$ python3 -q
>>> import numpy as np
>>> np.set_printoptions(suppress=True, linewidth=100)
>>> rnd = lambda a: np.round(a, 1) + 0
>>> mat = np.load("dump.npy")
>>> mat
array([[-0.2,  2.3,  2.9],
       [-0.1,  0.2, -0.2],
       [ 0.1,  0.5,  0.3],
       [-1. ,  0. , -1.6],
       [-0.3, -0.5,  2.2],
       [-0.2, -0.5, -0.5],
       [-0.1, -0.4, -1.1],
       [ 0.7,  0.4,  0.4],
       [ 1.3, -0.3,  2.2],
       [ 0.8, -0.3, -0.6],
       [ 0. ,  0.4,  0.2],
       [-1.1,  0.8, -0.9],
       [-0.1, -0.8, -0.8],
       [-1.3,  1.7,  2. ],
       [-0.7, -2. , -1.1],
       [ 0.7,  1.5,  1.2],
       [-0.2,  0. ,  0.6],
       [ 0.2,  0.6,  0.7],
       [-1.3,  0.1, -0.4],
       [-1. ,  1.4,  1.6],
       [ 0.8,  0.1,  1.6],
       [ 2.2,  0.9,  1.3],
       [-2. , -4. ,  7.5],
       [ 1.2, -0.9, -1.7]])
>>> rng = np.random.default_rng(177)
>>> idx = rng.permutation(3)
>>> Y = mat[:, idx] * rng.choice([-1, 1], 3)
>>> Y
array([[-2.9, -2.3,  0.2],
       [ 0.2, -0.2,  0.1],
       [-0.3, -0.5, -0.1],
       [ 1.6, -0. ,  1. ],
       [-2.2,  0.5,  0.3],
       [ 0.5,  0.5,  0.2],
       [ 1.1,  0.4,  0.1],
       [-0.4, -0.4, -0.7],
       [-2.2,  0.3, -1.3],
       [ 0.6,  0.3, -0.8],
       [-0.2, -0.4, -0. ],
       [ 0.9, -0.8,  1.1],
       [ 0.8,  0.8,  0.1],
       [-2. , -1.7,  1.3],
       [ 1.1,  2. ,  0.7],
       [-1.2, -1.5, -0.7],
       [-0.6, -0. ,  0.2],
       [-0.7, -0.6, -0.2],
       [ 0.4, -0.1,  1.3],
       [-1.6, -1.4,  1. ],
       [-1.6, -0.1, -0.8],
       [-1.3, -0.9, -2.2],
       [-7.5,  4. ,  2. ],
       [ 1.7,  0.9, -1.2]])
>>> Uu, _, Vh = np.linalg.svd(mat.T @ Y)
>>> rnd(Uu @ Vh)
array([[ 0.,  0., -1.],
       [ 0., -1.,  0.],
       [-1.,  0.,  0.]])
>>> idx
array([2, 1, 0])
>>> idx = Y[:, 0] > np.median(Y[:, 0])
>>> f = Y[idx].mean(axis=0) - Y[~idx].mean(axis=0)
>>> rnd(f)
array([2.7, 0.6, 0.3])
>>> ((Y - Y.mean(axis=0)) @ f > 0).astype(int)
array([0, 1, 1, 1, 0, 1, 1, 1, 0, 1, 1, 1, 1, 0, 1, 0, 1, 0, 1, 0, 0, 0, 0, 1])
>>> O, _ = np.linalg.qr(np.array([[-1.0, 0.1, 0.0],
...     [-0.6, -0.5, 1.5],
...     [-0.7, 1.2, -2.9],
...     [1.6, 1.4, -0.3],
...     [0.6, 0.7, -1.5],
...     [-1.1, -1.1, 1.3]]))
>>> A = O @ O.T
>>> rnd(A)
array([[ 0.5,  0.3,  0.3,  0.1, -0.2,  0.1],
       [ 0.3,  0.4, -0.1,  0.1, -0.3,  0.2],
       [ 0.3, -0.1,  0.8, -0.1,  0.2, -0.1],
       [ 0.1,  0.1, -0.1,  0.8,  0. , -0.3],
       [-0.2, -0.3,  0.2,  0. ,  0.2, -0.2],
       [ 0.1,  0.2, -0.1, -0.3, -0.2,  0.3]])
>>> ev, V = np.linalg.eigh(A)
>>> x = np.array([1, 0, 0, 3, 0, 1])
>>> rnd(x @ A @ x / (x @ x)), rnd(ev[0]), rnd(ev[-1])
(np.float64(0.6), np.float64(0.0), np.float64(1.0))
>>> Uu, sig, Vh = np.linalg.svd(A)
>>> np.argmax(sig[:-1] / (sig[1:] + 1e-6)) + 1
np.int64(3)
>>> Y = Uu[:, :3] @ np.diag(sig[:3]) @ Vh[:3]
>>> rnd(np.abs(A - Y).max())
np.float64(0.0)
>>> rnd(np.linalg.norm(A - Y) / np.linalg.norm(A))
np.float64(0.0)
>>> rnd(np.linalg.norm(A - Y, 2)), rnd(sig[3])
(np.float64(0.0), np.float64(0.0))
>>> f = np.array([2, -2, 1, -3, 1])
>>> X = -3 * np.eye(5) + np.outer(f, f)
>>> X
array([[ 1., -4.,  2., -6.,  2.],
       [-4.,  1., -2.,  6., -2.],
       [ 2., -2., -2., -3.,  1.],
       [-6.,  6., -3.,  6., -3.],
       [ 2., -2.,  1., -3., -2.]])
>>> O, R = np.linalg.qr(X)
>>> rnd(O)
array([[-0.1, -0.8,  0.3, -0.5, -0.1],
       [ 0.5, -0.6, -0.3,  0.5,  0.1],
       [-0.3, -0.1, -0.9, -0.3, -0.1],
       [ 0.8,  0.2, -0.1, -0.6,  0.2],
       [-0.3, -0.1,  0. , -0.1,  1. ]])
>>> rnd(R)
array([[-7.8,  6.7, -3.3, 10. , -3.3],
       [ 0. ,  4.1, -0.9,  2.8, -0.9],
       [ 0. ,  0. ,  3.2, -1. ,  0.3],
       [ 0. ,  0. ,  0. ,  4.2, -0.7],
       [ 0. ,  0. ,  0. ,  0. , -3.1]])
>>> O.shape, R.shape
((5, 5), (5, 5))
>>> rnd(abs(R[0, 0])), rnd(np.linalg.norm(X[:, 0]))
(np.float64(7.8), np.float64(7.8))
>>> rnd(np.abs(np.diag(R)))
array([7.8, 4.1, 3.2, 4.2, 3.1])
